% ipython --no-banner

In [1]: import numpy as np

In [2]: np.set_printoptions(suppress=True, linewidth=200)

In [3]: def rnd(a):
   ...:     return np.round(a, 3) + 0
   ...: 

In [4]: J = np.load("out18.npy")

In [5]: J
Out[5]: 
array([[ 3,  4,  0,  3,  2,  4,  4,  0,  2],
       [ 0,  0,  5,  2,  3,  0,  5,  3,  1],
       [ 2,  3,  4,  1,  2,  3,  0,  1,  1],
       [ 2,  0,  4,  3,  5,  1,  4,  5,  5],
       [ 3,  4, 10,  7,  8,  4, 14,  6,  4]])

In [6]: Uu, s, Vh = np.linalg.svd(J)

In [7]: V = Vh[:(s > 1e-8).sum()]

In [8]: rng = np.random.default_rng(77)

In [9]: vec = J[3] + 2 * J[1] + rng.integers(2) * np.eye(9)[7]

In [10]: vec
Out[10]: array([ 2.,  0., 14.,  7., 11.,  1., 14., 11.,  7.])

In [11]: rnd(np.linalg.norm(vec - V.T @ V @ vec))
Out[11]: np.float64(0.0)

In [12]: rnd(np.diag(V.T @ V))
Out[12]: array([0.22 , 0.438, 0.868, 0.157, 0.218, 0.367, 0.886, 0.324, 0.521])

In [13]: np.linalg.matrix_rank(np.vstack([J, vec]))
Out[13]: np.int64(4)

In [14]: rnd(np.trace(np.linalg.pinv(J) @ J))
Out[14]: np.float64(4.0)

In [15]: rnd(J @ np.linalg.pinv(J) @ J)
Out[15]: 
array([[ 3.,  4.,  0.,  3.,  2.,  4.,  4.,  0.,  2.],
       [ 0.,  0.,  5.,  2.,  3.,  0.,  5.,  3.,  1.],
       [ 2.,  3.,  4.,  1.,  2.,  3.,  0.,  1.,  1.],
       [ 2.,  0.,  4.,  3.,  5.,  1.,  4.,  5.,  5.],
       [ 3.,  4., 10.,  7.,  8.,  4., 14.,  6.,  4.]])

In [16]: r = np.linalg.matrix_rank(J)

In [17]: r
Out[17]: np.int64(4)

In [18]: null = np.linalg.svd(J)[2][r:].T

In [19]: np.allclose(J @ null, 0)
Out[19]: True

In [20]: np.linalg.matrix_rank(J.T @ J), np.linalg.matrix_rank(J @ J.T)
Out[20]: (np.int64(4), np.int64(4))

In [21]: [int(np.linalg.matrix_rank(J[:, :j + 1])) for j in range(9)]
Out[21]: [1, 2, 3, 4, 4, 4, 4, 4, 4]

In [22]: [int(np.linalg.matrix_rank(J[:i])) for i in range(1, len(J) + 1)]
Out[22]: [1, 2, 3, 4, 4]

In [23]: null.shape
Out[23]: (9, 5)

In [24]: [int(np.linalg.matrix_rank(np.delete(J, i, axis=0))) for i in range(5)]
Out[24]: [4, 4, 3, 3, 4]

In [25]: s = 10 * 0.9 ** np.arange(5)

In [26]: E = rng.normal(size=(32, 5)) * rng.permutation(s)

In [27]: rnd(E)
Out[27]: 
array([[ -5.708,  17.416, -11.726,   5.955,  -1.162],
       [ -3.545,   6.996, -13.253,  -8.862,  -0.925],
       [ 17.413,   0.584,   6.53 , -16.77 , -10.035],
       [  9.695,  -4.121,  -0.459,   6.578, -17.861],
       [-12.012,  -0.616, -11.274,  -6.395,  -0.344],
       [ -6.651,  -1.763,   0.299,  11.972,  12.787],
       [ -3.946,  -5.431,   6.483,   4.595,   2.018],
       [ -9.082,   4.232,   6.358, -16.063,   8.241],
       [ -0.728,  -4.878, -11.497,  -3.076,  -0.495],
       [ -3.748,  -7.902,  -8.714,   6.349,   0.387],
       [  2.846,   4.127,   5.231,  15.616,  -0.578],
       [ -2.595,  -6.287,   1.818,   2.38 ,  -6.154],
       [ -0.325,  -0.118,  26.714,  -4.595,  10.093],
       [  4.066,  -0.602,   2.976,   3.226,  -0.258],
       [ -2.495,  -2.457,  -2.811,   2.512,  -0.956],
       [  9.64 ,   9.051,  -0.404,  -2.686,  10.692],
       [ -0.707,   1.379,  -2.807,   1.201,  10.482],
       [  8.955,  -7.167,  -6.202,  -3.669,  -2.451],
       [  7.013, -13.974,   9.399, -10.342,   8.406],
       [-12.596,  -1.347,   6.308,   0.323,   9.469],
       [ 25.106,  -3.4  ,  -7.102, -10.514, -12.185],
       [ -2.727, -10.49 , -19.331,  -5.838,  13.017],
       [  2.632,  -8.477,  -6.442,   7.217,   1.636],
       [ -4.17 ,   7.323,   2.148,  -3.556,  -0.071],
       [  3.061,   8.344,  -7.928,  -1.262,  -2.405],
       [-20.103,  -4.449, -11.735,   0.913,  -1.659],
       [  2.77 ,   1.625, -11.834,  -0.248,   3.503],
       [  9.187,   0.033,  -4.472,   2.003,  10.674],
       [  2.192, -11.183,   3.502,   0.248,   0.006],
       [ -4.313,   0.161,   0.616, -13.024,   6.365],
       [ -3.076,  -0.958,  -2.957,  12.648,   8.174],
       [ 14.559,  -2.121, -10.136,  -2.76 ,   8.964]])

In [28]: idx = E[:, 4] > np.median(E[:, 4])

In [29]: u = E[idx].mean(axis=0) - E[~idx].mean(axis=0)

In [30]: rnd(u)
Out[30]: array([-1.459, -2.233,  3.179,  0.464, 11.402])

In [31]: idx.astype(int)
Out[31]: array([0, 0, 0, 0, 0, 1, 1, 1, 0, 1, 0, 0, 1, 0, 0, 1, 1, 0, 1, 1, 0, 1, 1, 0, 0, 0, 1, 1, 0, 1, 1, 1])

In [32]: ((E - E.mean(axis=0)) @ u > 0).astype(int)
Out[32]: array([0, 0, 0, 0, 0, 1, 1, 1, 0, 0, 0, 0, 1, 0, 0, 1, 1, 0, 1, 1, 0, 1, 0, 0, 0, 0, 0, 1, 1, 1, 1, 1])

In [33]: np.argsort(-np.abs(u).round(6), kind="stable")
Out[33]: array([4, 2, 1, 0, 3])

In [34]: other = np.c_[E[:, :1] @ np.array([[5]]), np.array([0, 2, 0, 5, -4, 0, 3, 0, -3, -3, -1, 3, -3, -5, 2, 2, -1, -4, -4, -1, 2, 4, -2, 5, 5, 3, 5, -3, 0, 2, 3, 0])]

In [35]: rnd(other)
Out[35]: 
array([[ -28.542,    0.   ],
       [ -17.725,    2.   ],
       [  87.064,    0.   ],
       [  48.476,    5.   ],
       [ -60.058,   -4.   ],
       [ -33.256,    0.   ],
       [ -19.728,    3.   ],
       [ -45.412,    0.   ],
       [  -3.64 ,   -3.   ],
       [ -18.74 ,   -3.   ],
       [  14.23 ,   -1.   ],
       [ -12.973,    3.   ],
       [  -1.626,   -3.   ],
       [  20.329,   -5.   ],
       [ -12.474,    2.   ],
       [  48.198,    2.   ],
       [  -3.535,   -1.   ],
       [  44.775,   -4.   ],
       [  35.065,   -4.   ],
       [ -62.978,   -1.   ],
       [ 125.532,    2.   ],
       [ -13.634,    4.   ],
       [  13.159,   -2.   ],
       [ -20.852,    5.   ],
       [  15.303,    5.   ],
       [-100.516,    3.   ],
       [  13.852,    5.   ],
       [  45.937,   -3.   ],
       [  10.959,    0.   ],
       [ -21.567,    2.   ],
       [ -15.382,    3.   ],
       [  72.793,    0.   ]])

In [36]: rnd(np.linalg.norm(np.linalg.qr(E)[0].T @ other, axis=0) ** 2 / ((other ** 2).sum(axis=0) + 1e-12))
Out[36]: array([1.   , 0.134])

In [37]: np.linalg.matrix_rank(other)
Out[37]: np.int64(2)

In [38]: np.linalg.matrix_rank(np.c_[E, other])
Out[38]: np.int64(6)

In [39]: data = np.load("data.npy")

In [40]: data
Out[40]: 
array([[ 2.248,  7.248,  8.   , -0.503,  0.745,  8.248],
       [ 1.588,  6.588,  8.   , -1.825, -1.237,  7.588],
       [ 2.938,  7.938,  8.   ,  0.877,  2.815,  8.938],
       [ 3.704,  8.704,  8.   ,  2.408,  5.111,  9.704],
       [ 3.902,  8.902,  8.   ,  2.805,  5.707,  9.902],
       [ 4.235,  9.235,  8.   ,  3.47 ,  6.706, 10.235],
       [ 3.569,  8.569,  8.   ,  2.137,  4.706,  9.569],
       [ 2.7  ,  7.7  ,  8.   ,  0.401,  2.101,  8.7  ],
       [ 2.707,  7.707,  8.   ,  0.413,  2.12 ,  8.707],
       [ 3.798,  8.798,  8.   ,  2.596,  5.394,  9.798],
       [ 3.883,  8.883,  8.   ,  2.767,  5.65 ,  9.883],
       [ 2.257,  7.257,  8.   , -0.486,  0.771,  8.257],
       [ 3.602,  8.602,  8.   ,  2.203,  4.805,  9.602],
       [ 0.665,  5.665,  8.   , -3.671, -4.006,  6.665],
       [ 3.645,  8.645,  8.   ,  2.29 ,  4.935,  9.645],
       [ 5.843, 10.843,  8.   ,  6.685, 11.528, 11.843],
       [ 3.07 ,  8.07 ,  8.   ,  1.14 ,  3.21 ,  9.07 ],
       [ 3.155,  8.155,  8.   ,  1.31 ,  3.466,  9.155],
       [ 3.05 ,  8.05 ,  8.   ,  1.101,  3.151,  9.05 ],
       [ 1.941,  6.941,  8.   , -1.118, -0.177,  7.941],
       [ 3.09 ,  8.09 ,  8.   ,  1.181,  3.271,  9.09 ],
       [ 3.924,  8.924,  8.   ,  2.848,  5.773,  9.924],
       [ 4.002,  9.002,  8.   ,  3.004,  6.005, 10.002]])

In [41]: np.abs(np.diag(np.linalg.qr(data)[1])) > 1e-9
Out[41]: array([ True,  True, False,  True,  True, False])

In [42]: np.unique(data.round(6), axis=0).shape
Out[42]: (23, 6)

In [43]: th = np.radians(180)

In [44]: r_ = np.eye(6)

In [45]: r_[1, 1] = r_[2, 2] = np.cos(th)

In [46]: r_[1, 2], r_[2, 1] = -np.sin(th), np.sin(th)

In [47]: rnd(r_)
Out[47]: 
array([[ 1.,  0.,  0.,  0.,  0.,  0.],
       [ 0., -1.,  0.,  0.,  0.,  0.],
       [ 0.,  0., -1.,  0.,  0.,  0.],
       [ 0.,  0.,  0.,  1.,  0.,  0.],
       [ 0.,  0.,  0.,  0.,  1.,  0.],
       [ 0.,  0.,  0.,  0.,  0.,  1.]])

In [48]: other = data @ r_.T

In [49]: np.allclose(np.linalg.norm(data, axis=1), np.linalg.norm(other, axis=1))
Out[49]: True

In [50]: rnd(np.linalg.det(r_)), np.trace(r_)
Out[50]: (np.float64(1.0), np.float64(2.0))

In [51]: rnd(other)
Out[51]: 
array([[  2.248,  -7.248,  -8.   ,  -0.503,   0.745,   8.248],
       [  1.588,  -6.588,  -8.   ,  -1.825,  -1.237,   7.588],
       [  2.938,  -7.938,  -8.   ,   0.877,   2.815,   8.938],
       [  3.704,  -8.704,  -8.   ,   2.408,   5.111,   9.704],
       [  3.902,  -8.902,  -8.   ,   2.805,   5.707,   9.902],
       [  4.235,  -9.235,  -8.   ,   3.47 ,   6.706,  10.235],
       [  3.569,  -8.569,  -8.   ,   2.137,   4.706,   9.569],
       [  2.7  ,  -7.7  ,  -8.   ,   0.401,   2.101,   8.7  ],
       [  2.707,  -7.707,  -8.   ,   0.413,   2.12 ,   8.707],
       [  3.798,  -8.798,  -8.   ,   2.596,   5.394,   9.798],
       [  3.883,  -8.883,  -8.   ,   2.767,   5.65 ,   9.883],
       [  2.257,  -7.257,  -8.   ,  -0.486,   0.771,   8.257],
       [  3.602,  -8.602,  -8.   ,   2.203,   4.805,   9.602],
       [  0.665,  -5.665,  -8.   ,  -3.671,  -4.006,   6.665],
       [  3.645,  -8.645,  -8.   ,   2.29 ,   4.935,   9.645],
       [  5.843, -10.843,  -8.   ,   6.685,  11.528,  11.843],
       [  3.07 ,  -8.07 ,  -8.   ,   1.14 ,   3.21 ,   9.07 ],
       [  3.155,  -8.155,  -8.   ,   1.31 ,   3.466,   9.155],
       [  3.05 ,  -8.05 ,  -8.   ,   1.101,   3.151,   9.05 ],
       [  1.941,  -6.941,  -8.   ,  -1.118,  -0.177,   7.941],
       [  3.09 ,  -8.09 ,  -8.   ,   1.181,   3.271,   9.09 ],
       [  3.924,  -8.924,  -8.   ,   2.848,   5.773,   9.924],
       [  4.002,  -9.002,  -8.   ,   3.004,   6.005,  10.002]])

In [52]: rnd(np.linalg.svd(data, compute_uv=False)), rnd(np.linalg.svd(other, compute_uv=False))
Out[52]: 
(array([75.245, 16.29 ,  0.002,  0.001,  0.   ,  0.   ]),
 array([75.245, 16.29 ,  0.002,  0.001,  0.   ,  0.   ]))
